In [1]: import numpy as np

In [2]: np.set_printoptions(precision=2, suppress=True, linewidth=100)

In [3]: feats = np.load("data.npy")

In [4]: feats
Out[4]: 
array([[ 5.36, -0.82,  0.9 ,  3.36],
       [ 1.27, -1.37,  1.62, -0.73],
       [ 4.45, -0.53,  1.38,  2.45],
       [ 1.14, -0.03,  2.34, -0.86],
       [ 4.2 , -0.66,  1.55,  2.2 ],
       [ 2.21,  1.2 ,  3.44,  0.21],
       [ 1.44, -2.47,  1.14, -0.56],
       [ 3.22, -1.73,  1.32,  1.22],
       [ 4.34,  0.52,  2.25,  2.34],
       [ 4.31,  0.61,  2.24,  2.31],
       [ 1.6 ,  0.79,  2.09, -0.4 ],
       [ 0.74, -3.7 ,  0.64, -1.26]])

In [5]: Y = np.array([[-2, 9], [8, -1], [7, 7], [4, 7]])

In [6]: np.einsum("ij->j", feats)
Out[6]: array([34.28, -8.19, 20.91, 10.28])

In [7]: np.linalg.matrix_rank(np.vstack([feats, Y.T]))
Out[7]: np.int64(4)

In [8]: np.linalg.matrix_rank(feats @ Y)
Out[8]: np.int64(2)

In [9]: np.vstack([feats, Y.T]).shape
Out[9]: (14, 4)

In [10]: Ac = feats - feats.mean(axis=0)

In [11]: V = np.linalg.svd(Ac)[2][:3]

In [12]: Y = Ac - Ac @ V.T @ V

In [13]: np.round(np.cov(Ac @ V.T, rowvar=False), 2) + 0
Out[13]: 
array([[5.66, 0.  , 0.  ],
       [0.  , 2.24, 0.  ],
       [0.  , 0.  , 0.07]])

In [14]: round(float(np.linalg.norm(Y) / np.linalg.norm(Ac)), 2)
Out[14]: 0.0

In [15]: np.round(Y.std(axis=0), 2) + 0
Out[15]: array([0., 0., 0., 0.])

In [16]: (Ac @ V.T).std(axis=0)
Out[16]: array([2.28, 1.43, 0.25])
